$ ipython --no-banner

In [1]: import numpy as np

In [2]: from numpy import linalg as LA

In [3]: np.set_printoptions(precision=3, suppress=True, linewidth=140, sign=" ")

In [4]: rd = lambda a: np.round(a, 3) + 0

In [5]: rng = np.random.default_rng(535)

In [6]: idx = rng.integers(0, 2, 3)

In [7]: M = np.array([[3, 0, -3], [0, 1, -2], [0, -1, 3]]) * (idx[:, None] == idx)

In [8]: print(M)
[[ 3  0 -3]
 [ 0  1  0]
 [ 0  0  3]]

In [9]: # triangular

In [10]: idx = rng.permutation(3)

In [11]: M2 = M[:, idx] * rng.choice([-1, 1], 3)

In [12]: print(M2)
[[ 0 -3  3]
 [-1  0  0]
 [ 0  3  0]]

In [13]: U, _, Vh = LA.svd(M.T @ M2)

In [14]: print(idx)
[ 1  2  0]

In [15]: print(rd(LA.lstsq(M, M2)[0]))
[[ 0.  0.  1.]
 [-1.  0.  0.]
 [ 0.  1.  0.]]

In [16]: vals, vecs = LA.eig(M)

In [17]: print(M @ vecs[:, 0] - vals[0] * vecs[:, 0])
[ 0.  0.  0.]

In [18]: print(np.prod(vals))
9.0

In [19]: print(rd(np.sort(LA.eigvals(M @ M))))
[ 1.  9.  9.]

In [20]: print(rd(np.sort(np.abs(LA.eigvals(M)))))
[ 1.  3.  3.]

In [21]: print(rd(np.abs(LA.eigvals(M)).max()))
3.0

In [22]: print(M @ M)
[[  9   0 -18]
 [  0   1   0]
 [  0   0   9]]

In [23]: M.inv()
---------------------------------------------------------------------------
AttributeError                            Traceback (most recent call last)
Cell In[23], line 1
----> 1 M.inv()

AttributeError: 'numpy.ndarray' object has no attribute 'inv'

In [24]: print(LA.matrix_power(M, 4))
[[  81    0 -324]
 [   0    1    0]
 [   0    0   81]]

In [25]: print((M + M.T) / 2)
[[ 3.   0.  -1.5]
 [ 0.   1.   0. ]
 [-1.5  0.   3. ]]

In [26]: print(rd(LA.det(M)))
9.0

In [27]: assert M == M.T
---------------------------------------------------------------------------
ValueError                                Traceback (most recent call last)
Cell In[27], line 1
----> 1 assert M == M.T

ValueError: The truth value of an array with more than one element is ambiguous. Use a.any() or a.all()

In [28]: LA.determinant(M)
---------------------------------------------------------------------------
AttributeError                            Traceback (most recent call last)
Cell In[28], line 1
----> 1 LA.determinant(M)

AttributeError: module 'numpy.linalg' has no attribute 'determinant'

In [29]: W = np.array([[4, 4, 2], [3, 2, 3], [5, 4, 2]])

In [30]: coef = np.array([0, 2, 3])

In [31]: hid = np.maximum(M @ W + coef, 0)

In [32]: print(LA.matrix_rank(hid))
3

In [33]: basis = np.array([[2, 2], [5, 4], [5, 0]])

In [34]: print((hid @ basis).round(6).argmax(axis=1))
[ 0  0  0]

In [35]: X = np.load("arr.npy")

In [36]: print(X)
[[ 0.9   1.7   0.8   0.9 ]
 [-0.45 -0.85 -0.4  -0.45]
 [ 0.27  0.51  0.24  0.27]]

In [37]: # null space of dimension 3

In [38]: print([round(float(x), 3) for x in LA.svd(X, compute_uv=False)[:3]])
[2.627, 0.0, 0.0]

In [39]: print(np.argsort(-LA.norm(X, axis=0).round(6), kind="stable")[:3])
[ 1  0  3]

In [40]: M2 = X + rng.integers(-2, 3, (3, 1)) @ rng.integers(-2, 3, (1, 4))

In [41]: print(rd(M2))
[[-0.1  -0.3  -1.2   2.9 ]
 [ 0.55  1.15  1.6  -2.45]
 [ 2.27  4.51  4.24 -3.73]]

In [42]: print(M2 - X)
[[-1. -2. -2.  2.]
 [ 1.  2.  2. -2.]
 [ 2.  4.  4. -4.]]

In [43]: print(LA.matrix_rank(M2 - X, tol=1e-8))
1
